$ ipython --no-banner

In [1]: import numpy as np

In [2]: import numpy.linalg as la

In [3]: np.set_printoptions(precision=3, suppress=True, linewidth=100, legacy="1.25")

In [4]: def tidy(a):
   ...:     return np.round(a, 3) + 0
   ...: 

In [5]: W0 = np.loadtxt("layer1.csv", delimiter=",")

In [6]: W0
Out[6]: 
array([[-2.,  1.,  0.,  0.,  0.],
       [ 0., -2.,  1.,  0.,  0.],
       [ 0.,  0., -2.,  1.,  0.],
       [ 0.,  0.,  0., -2.,  1.],
       [ 0.,  0.,  0.,  0., -2.]])

In [7]: # triangular: eigenvalues sit on the diagonal

In [8]: rng = np.random.default_rng(98147)

In [9]: labels = rng.permutation(5)

In [10]: A2 = W0[:, labels] * rng.choice([-1, 1], 5)

In [11]: A2
Out[11]: 
array([[-0.,  1., -2.,  0., -0.],
       [-1., -2.,  0.,  0., -0.],
       [ 2.,  0.,  0.,  1., -0.],
       [-0.,  0.,  0., -2., -1.],
       [-0.,  0.,  0.,  0.,  2.]])

In [12]: Uu, _, vt = la.svd(W0.T @ A2)

In [13]: labels
Out[13]: array([2, 1, 0, 3, 4])

In [14]: print(tidy(la.lstsq(W0, A2)[0]))
[[ 0.  0.  1.  0.  0.]
 [ 0.  1.  0.  0.  0.]
 [-1.  0.  0.  0.  0.]
 [ 0.  0.  0.  1.  0.]
 [ 0.  0.  0.  0. -1.]]

In [15]: x0 = np.array([0, 3, 3, 2, 3])

In [16]: h = np.maximum(A2 @ x0, 0)

In [17]: print(np.maximum(A2 @ (3 * x0), 0))
[ 0.  0.  6.  0. 18.]

In [18]: np.maximum(A2 @ x0, 0) - np.maximum(-A2 @ x0, 0)
Out[18]: array([-3., -6.,  2., -7.,  6.])

In [19]: A2.T @ h
Out[19]: array([ 4.,  0.,  0.,  2., 12.])

In [20]: h
Out[20]: array([0., 0., 2., 0., 6.])

In [21]: tidy(np.tanh(A2 @ x0))
Out[21]: array([-0.995, -1.   ,  0.964, -1.   ,  1.   ])

In [22]: tidy(la.det(W0.T))
Out[22]: -32.0

In [23]: tidy(la.eigvals(W0).sum().real)
Out[23]: -10.0

In [24]: np.poly(W0)
Out[24]: array([ 1., 10., 40., 80., 80., 32.])

In [25]: tidy(la.eigvals(W0))
Out[25]: array([-2., -2., -2., -2., -2.])

In [26]: feats = np.load("m.npy")

In [27]: tidy(feats)
Out[27]: 
array([[ 0.816, -0.514,  0.264],
       [ 0.565,  0.807, -0.171],
       [ 0.125, -0.289, -0.949]])

In [28]: # columns are unit length and at right angles

In [29]: labels = rng.permutation(3)

In [30]: labels
Out[30]: array([1, 0, 2])

In [31]: A2 = feats[labels][:, labels]

In [32]: tidy(A2)
Out[32]: 
array([[ 0.807,  0.565, -0.171],
       [-0.514,  0.816,  0.264],
       [-0.289,  0.125, -0.949]])

In [33]: tidy(np.diag(A2))
Out[33]: array([ 0.807,  0.816, -0.949])

In [34]: tidy(np.trace(A2))
Out[34]: 0.674
